% python3 -q
>>> import numpy as np
>>> np.set_printoptions(suppress=True, linewidth=160)
>>> J = np.loadtxt("out4.csv", delimiter=",")
>>> J
array([[ 0.,  0.,  0.,  2.,  3.,  0.,  0.,  2.,  2.,  0.,  1.,  0.,  0.],
       [ 0.,  0., -1.,  0.,  0.,  0.,  0.,  0.,  0.,  0.,  0.,  0.,  0.],
       [ 0.,  2.,  0.,  0.,  1.,  2.,  0., -2.,  0.,  0.,  0.,  0.,  0.],
       [ 0.,  0.,  0.,  0.,  0.,  0.,  2.,  0.,  0.,  0.,  0.,  0., -2.],
       [ 0.,  0.,  0., -3.,  0.,  0.,  0.,  0.,  0.,  0.,  0.,  0.,  0.],
       [ 0.,  0.,  0.,  0.,  1.,  0.,  0.,  0.,  0.,  0.,  1.,  0.,  0.],
       [ 2.,  0.,  1.,  0.,  0.,  0.,  0.,  0.,  0.,  0.,  0.,  0.,  0.],
       [ 0.,  0.,  0.,  0.,  0.,  0., -3.,  0., -3.,  0.,  0., -2.,  3.],
       [ 1.,  0.,  0.,  0.,  0.,  0.,  0.,  1.,  2.,  0.,  0., -2.,  0.],
       [ 0.,  0.,  0.,  0.,  1.,  0., -2.,  2.,  0.,  0.,  0.,  1.,  0.]])
>>> out = J / np.linalg.norm(J, axis=1, keepdims=True)
>>> gram = out @ out.T
>>> gram[8].round(3) + 0
array([ 0.405,  0.   , -0.175,  0.   ,  0.   ,  0.   ,  0.283, -0.114,  1.   ,  0.   ])
>>> np.argwhere(np.triu(np.abs(gram) > 0.95, 1))
array([], shape=(0, 2), dtype=int64)
>>> E = np.load("arr.npy")
>>> E
array([[-8,  9, -4, -1,  9, -5, -2],
       [-2, -8,  9, -4, -1,  9, -5],
       [-5, -2, -8,  9, -4, -1,  9],
       [ 9, -5, -2, -8,  9, -4, -1],
       [-1,  9, -5, -2, -8,  9, -4],
       [-4, -1,  9, -5, -2, -8,  9],
       [ 9, -4, -1,  9, -5, -2, -8]])
>>> np.round(np.fft.fft(E[0]), 3)
array([ -2.    +0.j   ,  -8.841 -5.236j,   3.539-18.109j, -21.698 +5.758j, -21.698 -5.758j,   3.539+18.109j,  -8.841 +5.236j])
>>> E @ (-1.0) ** np.arange(7)
array([ -8.,   4., -14.,  32., -34.,  26.,  -8.])
>>> np.allclose(E @ E.T, E.T @ E)
True
>>> round(np.abs(np.linalg.eigvals(E)).max(), 3)
np.float64(22.449)
>>> np.round(np.sort(np.abs(np.linalg.eigvals(E))), 3)
array([ 2.   , 10.275, 10.275, 18.451, 18.451, 22.449, 22.449])
>>> W0 = np.load("test7.npy")
>>> W0
array([[0, 0, 0, 0, 0, 0, 0],
       [0, 0, 1, 1, 1, 0, 0],
       [0, 1, 0, 1, 1, 0, 0],
       [0, 1, 1, 0, 1, 0, 0],
       [0, 1, 1, 1, 0, 0, 0],
       [0, 0, 0, 0, 0, 0, 1],
       [0, 0, 0, 0, 0, 1, 0]])
>>> w, evecs = np.linalg.eigh(W0)
>>> vec = np.array([7, 5, -6, 2, -1, -7, -9])
>>> np.abs(W0).sum(axis=1).max(), np.abs(w).max()
(np.int64(3), np.float64(3.0))
>>> vec @ W0 @ vec
np.int64(60)
>>> W0.sum(axis=0)
array([0, 3, 3, 3, 3, 1, 1])
>>> np.count_nonzero(W0)
np.int64(14)
>>> np.linalg.matrix_rank(W0)
np.int64(6)
>>> W0 - W0[0]
array([[0, 0, 0, 0, 0, 0, 0],
       [0, 0, 1, 1, 1, 0, 0],
       [0, 1, 0, 1, 1, 0, 0],
       [0, 1, 1, 0, 1, 0, 0],
       [0, 1, 1, 1, 0, 0, 0],
       [0, 0, 0, 0, 0, 0, 1],
       [0, 0, 0, 0, 0, 1, 0]])
>>> W0.sum(axis=1)
array([0, 3, 3, 3, 3, 1, 1])
>>> np.unravel_index(np.abs(W0).argmax(), W0.shape)
(np.int64(1), np.int64(2))
>>> np.round(W0.mean(axis=0), 3)
array([0.   , 0.429, 0.429, 0.429, 0.429, 0.143, 0.143])
>>> Uu, s, VT = np.linalg.svd(W0)
>>> evecs = VT[:(s > 1e-8).sum()]
>>> rng = np.random.default_rng(455391)
>>> vec = W0[3] + 3 * W0[6] + rng.integers(2) * np.eye(7)[0]
>>> vec
array([1., 1., 1., 0., 1., 3., 0.])
>>> np.round(np.linalg.norm(vec - evecs.T @ evecs @ vec), 3)
np.float64(1.0)
>>> np.round(evecs.T @ evecs, 3) + 0
array([[0., 0., 0., 0., 0., 0., 0.],
       [0., 1., 0., 0., 0., 0., 0.],
       [0., 0., 1., 0., 0., 0., 0.],
       [0., 0., 0., 1., 0., 0., 0.],
       [0., 0., 0., 0., 1., 0., 0.],
       [0., 0., 0., 0., 0., 1., 0.],
       [0., 0., 0., 0., 0., 0., 1.]])
>>> np.argwhere(np.triu(W0))
array([[1, 2],
       [1, 3],
       [1, 4],
       [2, 3],
       [2, 4],
       [3, 4],
       [5, 6]])
>>> np.trace(W0 @ W0 @ W0) // 6
np.int64(4)
>>> low = np.diag(W0.sum(axis=1)) - W0
>>> (np.linalg.eigvalsh(low) < 1e-8).sum()
np.int64(3)
>>> np.round(np.linalg.eigvalsh(low), 3) + 0
array([0., 0., 0., 2., 4., 4., 4.])
>>> np.linalg.matrix_rank(low)
np.int64(4)
>>> low
array([[ 0,  0,  0,  0,  0,  0,  0],
       [ 0,  3, -1, -1, -1,  0,  0],
       [ 0, -1,  3, -1, -1,  0,  0],
       [ 0, -1, -1,  3, -1,  0,  0],
       [ 0, -1, -1, -1,  3,  0,  0],
       [ 0,  0,  0,  0,  0,  1, -1],
       [ 0,  0,  0,  0,  0, -1,  1]])
>>> round(np.linalg.det(low[1:, 1:]))
0
>>> X = np.load("x.npy")
>>> X
array([[-35,   8,   3,   1,   0,   6],
       [  5,   6,  -4,  -6,   4,   3],
       [  3,  -5,  29,  -1,  -9,   4],
       [ -1,  -3,   0, -34,   8,   1],
       [  9,   9,  -6,   2, -35,   1],
       [  8,   9,   6,   4,  -3, -17]])
>>> blk = np.stack([X, -1 * X, X[::-1]])
>>> (blk @ X.T).shape
(3, 6, 6)
>>> m1 = 5 * np.eye(7) + np.ones((7, 7))
>>> m1
array([[6., 1., 1., 1., 1., 1., 1.],
       [1., 6., 1., 1., 1., 1., 1.],
       [1., 1., 6., 1., 1., 1., 1.],
       [1., 1., 1., 6., 1., 1., 1.],
       [1., 1., 1., 1., 6., 1., 1.],
       [1., 1., 1., 1., 1., 6., 1.],
       [1., 1., 1., 1., 1., 1., 6.]])
>>> Q, r_ = np.linalg.qr(m1)
>>> Q.shape, r_.shape
((7, 7), (7, 7))
>>> round(float(np.trace(Q @ Q.T)), 3)
7.0
>>> labels = rng.permutation(7)
>>> out = m1[:, labels] * rng.choice([-1, 1], 7)
>>> out
array([[-6., -1.,  1., -1.,  1.,  1.,  1.],
       [-1., -6.,  1., -1.,  1.,  1.,  1.],
       [-1., -1.,  6., -1.,  1.,  1.,  1.],
       [-1., -1.,  1., -1.,  6.,  1.,  1.],
       [-1., -1.,  1., -6.,  1.,  1.,  1.],
       [-1., -1.,  1., -1.,  1.,  1.,  6.],
       [-1., -1.,  1., -1.,  1.,  6.,  1.]])
>>> Uu, _, VT = np.linalg.svd(m1.T @ out)
>>> labels
array([0, 1, 2, 4, 3, 6, 5])
>>> np.round(np.linalg.lstsq(m1, out)[0], 3) + 0
array([[-1.,  0.,  0.,  0.,  0.,  0.,  0.],
       [ 0., -1.,  0.,  0.,  0.,  0.,  0.],
       [ 0.,  0.,  1.,  0.,  0.,  0.,  0.],
       [ 0.,  0.,  0.,  0.,  1.,  0.,  0.],
       [ 0.,  0.,  0., -1.,  0.,  0.,  0.],
       [ 0.,  0.,  0.,  0.,  0.,  0.,  1.],
       [ 0.,  0.,  0.,  0.,  0.,  1.,  0.]])
>>> np.round(Uu @ VT, 3) + 0
array([[-1.,  0.,  0.,  0.,  0.,  0.,  0.],
       [ 0., -1.,  0.,  0.,  0.,  0.,  0.],
       [ 0.,  0.,  1.,  0.,  0.,  0.,  0.],
       [ 0.,  0.,  0.,  0.,  1.,  0.,  0.],
       [ 0.,  0.,  0., -1.,  0.,  0.,  0.],
       [ 0.,  0.,  0.,  0.,  0.,  0.,  1.],
       [ 0.,  0.,  0.,  0.,  0.,  1.,  0.]])
>>> labels = rng.permutation(7)
>>> labels
array([4, 2, 0, 6, 5, 3, 1])
>>> out = m1[labels][:, labels]
>>> np.trace(out)
np.float64(42.0)
>>> round(float(np.linalg.det(out)), 3), round(np.linalg.det(m1[labels]), 3)
(187500.0, np.float64(187500.0))
>>> np.diag(out)
array([6., 6., 6., 6., 6., 6., 6.])
>>> np.allclose(out, m1)
True
>>> labels = rng.integers(0, 3, 11)
>>> arr = np.triu((labels[:, None] == labels) & (rng.random((11, 11)) < 0.8), 1).astype(int)
>>> arr += arr.T
>>> arr
array([[0, 0, 0, 0, 0, 0, 1, 0, 0, 0, 1],
       [0, 0, 1, 0, 1, 0, 0, 1, 0, 1, 0],
       [0, 1, 0, 0, 0, 0, 0, 1, 0, 1, 0],
       [0, 0, 0, 0, 0, 1, 1, 0, 1, 0, 1],
       [0, 1, 0, 0, 0, 0, 0, 1, 0, 1, 0],
       [0, 0, 0, 1, 0, 0, 0, 0, 1, 0, 0],
       [1, 0, 0, 1, 0, 0, 0, 0, 1, 0, 1],
       [0, 1, 1, 0, 1, 0, 0, 0, 0, 1, 0],
       [0, 0, 0, 1, 0, 1, 1, 0, 0, 0, 1],
       [0, 1, 1, 0, 1, 0, 0, 1, 0, 0, 0],
       [1, 0, 0, 1, 0, 0, 1, 0, 1, 0, 0]])
>>> # looks like rank 10
>>> out = arr / np.sqrt((arr ** 2).mean(axis=1, keepdims=True))
>>> np.linalg.matrix_rank(arr - arr.mean(axis=1, keepdims=True))
np.int64(9)
>>> np.round(arr - arr.mean(axis=1, keepdims=True), 3)
array([[-0.182, -0.182, -0.182, -0.182, -0.182, -0.182,  0.818, -0.182, -0.182, -0.182,  0.818],
       [-0.364, -0.364,  0.636, -0.364,  0.636, -0.364, -0.364,  0.636, -0.364,  0.636, -0.364],
       [-0.273,  0.727, -0.273, -0.273, -0.273, -0.273, -0.273,  0.727, -0.273,  0.727, -0.273],
       [-0.364, -0.364, -0.364, -0.364, -0.364,  0.636,  0.636, -0.364,  0.636, -0.364,  0.636],
       [-0.273,  0.727, -0.273, -0.273, -0.273, -0.273, -0.273,  0.727, -0.273,  0.727, -0.273],
       [-0.182, -0.182, -0.182,  0.818, -0.182, -0.182, -0.182, -0.182,  0.818, -0.182, -0.182],
       [ 0.636, -0.364, -0.364,  0.636, -0.364, -0.364, -0.364, -0.364,  0.636, -0.364,  0.636],
       [-0.364,  0.636,  0.636, -0.364,  0.636, -0.364, -0.364, -0.364, -0.364,  0.636, -0.364],
       [-0.364, -0.364, -0.364,  0.636, -0.364,  0.636,  0.636, -0.364, -0.364, -0.364,  0.636],
       [-0.364,  0.636,  0.636, -0.364,  0.636, -0.364, -0.364,  0.636, -0.364, -0.364, -0.364],
       [ 0.636, -0.364, -0.364,  0.636, -0.364, -0.364,  0.636, -0.364,  0.636, -0.364, -0.364]])
>>> basis = np.array([[-2, 5, 3, -3, -2, 4, 5, 5, -2],
...     [5, 2, -1, 0, 0, -5, -1, 0, 0],
...     [1, -3, 2, 4, -1, 0, 2, 1, -2],
...     [-2, 1, 5, -5, 2, 2, -5, -1, -2],
...     [5, 1, -3, -3, -1, 0, -4, 3, -1],
...     [0, 0, -3, -1, 0, -4, -1, -4, -5],
...     [4, 5, 2, -2, 2, -2, 1, -3, 1],
...     [5, -5, 3, 3, 5, 0, 1, 4, -3],
...     [1, 0, -5, 2, 3, 0, 0, 2, 5]])
>>> data = (rng.random((39, 9)) < 0.25) @ basis
>>> data
array([[ -2,   1,   5,  -5,   2,   2,  -5,  -1,  -2],
       [  7,   5,   8,  -2,   5,   2,   7,   6,  -4],
       [ 10,  -4,   0,   0,   4,   0,  -3,   7,  -4],
       [  9,  -5,   9,   2,   6,  -3,  -3,   4,  -7],
       [  5,  -5,   3,   3,   5,   0,   1,   4,  -3],
       [  2,  -3,  -3,   6,   2,   0,   2,   3,   3],
       [ -2,   1,   2,  -6,   2,  -2,  -6,  -5,  -7],
       [  8,  -2,   7,  -2,   7,  -3,  -5,   3,  -5],
       [  0,   0,   0,   0,   0,   0,   0,   0,   0],
       [  4,   5,   2,  -2,   2,  -2,   1,  -3,   1],
       [  9,   0,   2,   0,   7,  -6,   1,  -3,  -7],
       [  5,   1,  -6,  -4,  -1,  -4,  -5,  -1,  -6],
       [ 11,  -7,   2,   4,   3,   0,  -1,   8,  -6],
       [  4,  -4,   3,   0,  10,   2,  -4,   5,   0],
       [  3,   7,   7,  -1,  -1,   2,   8,   3,  -3],
       [  4,   5,   2,  -2,   2,  -2,   1,  -3,   1],
       [  3,   0,   3,  -1,   3,   0,   5,   5, -10],
       [ -2,   1,   2,  -6,   2,  -2,  -6,  -5,  -7],
       [ 10,  -4,  -3,  -1,   4,  -4,  -4,   3,  -9],
       [ -1,   5,  -2,  -1,   1,   4,   5,   7,   3],
       [  3,   6,   0,  -6,  -3,   4,   1,   8,  -3],
       [  6,   1, -11,  -2,   2,  -4,  -5,   1,  -1],
       [  0,   0,   0,   0,   0,   0,   0,   0,   0],
       [  5,   1,  -3,  -3,  -1,   0,  -4,   3,  -1],
       [  0,   0,   0,   0,   0,   0,   0,   0,   0],
       [  9,   0,   5,   1,   7,  -2,   2,   1,  -2],
       [  4,   5,  -1,  -3,   2,  -6,   0,  -7,  -4],
       [  5,   1,  -3,  -3,  -1,   0,  -4,   3,  -1],
       [ 15,  -2,   4,   2,   5,  -2,   0,   5,  -5],
       [  4,   6,  -5,  -4,   0,   4,   1,  10,   2],
       [  5,   2,  -4,  -1,   0,  -9,  -2,  -4,  -5],
       [ -1,   5,  -2,  -1,   1,   4,   5,   7,   3],
       [ 14,   1,   2,  -2,   6,  -2,  -2,   4,  -3],
       [  2,  10,   2,  -6,   0,  -2,   5,  -2,  -6],
       [  0,   0,   0,   0,   0,   0,   0,   0,   0],
       [  9,   7,   1,  -2,   2,  -7,   0,  -3,   1],
       [ 15,  -1,   3,   4,   6, -11,   2,  -2,  -9],
       [ 10,  -3,   7,   5,   6,  -2,   4,   2,  -4],
       [  9,   7,   1,  -2,   2,  -7,   0,  -3,   1]])
>>> out = np.c_[data[:, :6] @ np.array([[6, -8, 2, 8, -2, -7],
...     [0, 7, 8, 5, 8, 1],
...     [0, -9, -9, -9, -2, 1],
...     [4, 0, -7, -6, -3, -3],
...     [3, 3, 5, 3, 0, -8],
...     [-3, 3, -4, 7, 9, -1]]), np.array([-1, -1, 0, -3, 3, 1, 2, -1, 0, 3, 3, 3, -1, 0, 3, 0, -2, 0, -1, -1, -2, 2, 1, -2, -2, -3, -3, -2, 0, 3, -1, 0, 3, -3, -3, -2, -1, 3, 1])]
>>> out
array([[ -32,  -10,   -4,   -6,   35,   17,   -1],
       [  43,  -72,   13,   50,   34,  -72,   -1],
       [  72,  -96,    8,   72,  -52, -106,    0],
       [  89, -179,  -75,  -49, -109, -110,   -3],
       [  57,  -87,  -53,  -15,  -65,  -86,    3],
       [  42,   -4,  -25,   -2,  -40,  -54,    1],
       [ -24,    5,   46,   -1,    8,   21,    2],
       [  70, -129,   -2,    3,  -67,  -98,   -1],
       [   0,    0,    0,    0,    0,    0,    0],
       [  28,  -15,   62,   43,   16,  -29,    3],
       [  93,  -87,   59,   33,  -76, -111,    3],
       [  23,    6,  111,   92,  -14,  -16,    3],
       [  91, -146,  -65,   20,  -94, -118,   -1],
       [  48,  -51,   -9,   29,  -28, -111,    0],
       [   5,  -35,   -7,   13,   57,    2,    3],
       [  28,  -15,   62,   43,   16,  -29,    0],
       [  23,  -42,    1,   12,   -9,  -39,   -2],
       [ -24,    5,   46,   -1,    8,   21,    0],
       [  80,  -81,   58,   77,  -79, -102,   -1],
       [ -19,   76,   52,   72,   85,    1,   -1],
       [ -27,   21,   65,  109,   96,   23,   -2],
       [  46,   52,  159,  142,  -12,  -58,    2],
       [   0,    0,    0,    0,    0,    0,    1],
       [  15,   -9,   61,   87,   13,  -20,   -2],
       [   0,    0,    0,    0,    0,    0,   -2],
       [  85, -102,    9,   28,  -49, -115,   -3],
       [  36,    0,  112,   48,  -11,  -25,   -3],
       [  15,   -9,   61,   87,   13,  -20,   -2],
       [ 119, -161,   -3,   63,  -78, -147,    0],
       [  -4,   67,  113,  159,   98,  -19,    3],
       [  53,  -17,  105,   29,  -64,  -25,   -1],
       [ -19,   76,   52,   72,   85,    1,    0],
       [ 100, -111,   70,  115,  -36, -135,    3],
       [  -6,   30,  116,   70,   72,   18,   -3],
       [   0,    0,    0,    0,    0,    0,   -3],
       [  73,  -47,  117,   67,  -21,  -58,   -2],
       [ 157, -169,   41,    5, -155, -152,   -1],
       [ 104, -152,  -64,  -24,  -91, -127,    3],
       [  73,  -47,  117,   67,  -21,  -58,    1]])
>>> np.round(np.linalg.norm(np.linalg.qr(data)[0].T @ out, axis=0) ** 2 / ((out ** 2).sum(axis=0) + 1e-12), 3)
array([1.  , 1.  , 1.  , 1.  , 1.  , 1.  , 0.16])
>>> np.round(np.linalg.lstsq(data, out[:, 0])[0], 3) + 0
array([ 6.,  0.,  0.,  4.,  3., -3.,  0.,  0.,  0.])
>>> np.round(np.linalg.norm(out - data @ np.linalg.lstsq(data, out)[0], axis=0), 3) + 0
array([ 0.   ,  0.   ,  0.   ,  0.   ,  0.   ,  0.   , 11.596])
>>> np.linalg.matrix_rank(out)
np.int64(7)
